$ ipython --no-banner

In [1]: import numpy as np

In [2]: import numpy.linalg as la

In [3]: np.set_printoptions(precision=1, suppress=True, linewidth=140, floatmode="fixed")

In [4]: def tidy(a):
   ...:     return np.round(a, 1) + 0
   ...: 

In [5]: X = np.array([[0.0, 4.0, 7.0], [4.0, 0.0, 0.0], [7.0, 0.0, 0.0]])

In [6]: X
Out[6]: 
array([[0.0, 4.0, 7.0],
       [4.0, 0.0, 0.0],
       [7.0, 0.0, 0.0]])

In [7]: r0, r1 = X[2], X[0]

In [8]: r0 @ r1
Out[8]: np.float64(0.0)

In [9]: r0 @ r0
Out[9]: np.float64(49.0)

In [10]: pr = (r0 @ r1) / (r0 @ r0) * r0

In [11]: la.matrix_rank(np.outer(r0, r1))
Out[11]: np.int64(1)

In [12]: pr
Out[12]: array([0.0, 0.0, 0.0])

In [13]: tidy(la.norm(r0 + r1) ** 2 + la.norm(r0 - r1) ** 2)
Out[13]: np.float64(228.0)

In [14]: np.outer(r0, r1)
Out[14]: 
array([[ 0.0, 28.0, 49.0],
       [ 0.0,  0.0,  0.0],
       [ 0.0,  0.0,  0.0]])

In [15]: r1 - pr
Out[15]: array([0.0, 4.0, 7.0])

In [16]: left, sv, vt = la.svd(X)

In [17]: tidy(sv)
Out[17]: array([8.1, 8.1, 0.0])

In [18]: np.argmax(sv[:-1] / (sv[1:] + 1e-6)) + 1
Out[18]: np.int64(2)

In [19]: B = left[:, :2] @ np.diag(sv[:2]) @ vt[:2]

In [20]: tidy(la.norm(X - B, 2)), tidy(sv[2])
Out[20]: (np.float64(0.0), np.float64(0.0))

In [21]: tidy(la.norm(X - B) / la.norm(X))
Out[21]: np.float64(0.0)

In [22]: tidy(np.abs(X - B).max())
Out[22]: np.float64(0.0)

In [23]: left, sv, vt = la.svd(X)

In [24]: vecs = vt[:(sv > 1e-8).sum()]

In [25]: rng = np.random.default_rng(25487)

In [26]: vec = X[0] + 3 * X[2] + rng.integers(2) * np.eye(3)[2]

In [27]: vec
Out[27]: array([21.0,  4.0,  7.0])

In [28]: np.allclose(vecs.T @ vecs @ vec, vec)
Out[28]: True

In [29]: tidy(la.norm(vec - vecs.T @ vecs @ vec))
Out[29]: np.float64(0.0)
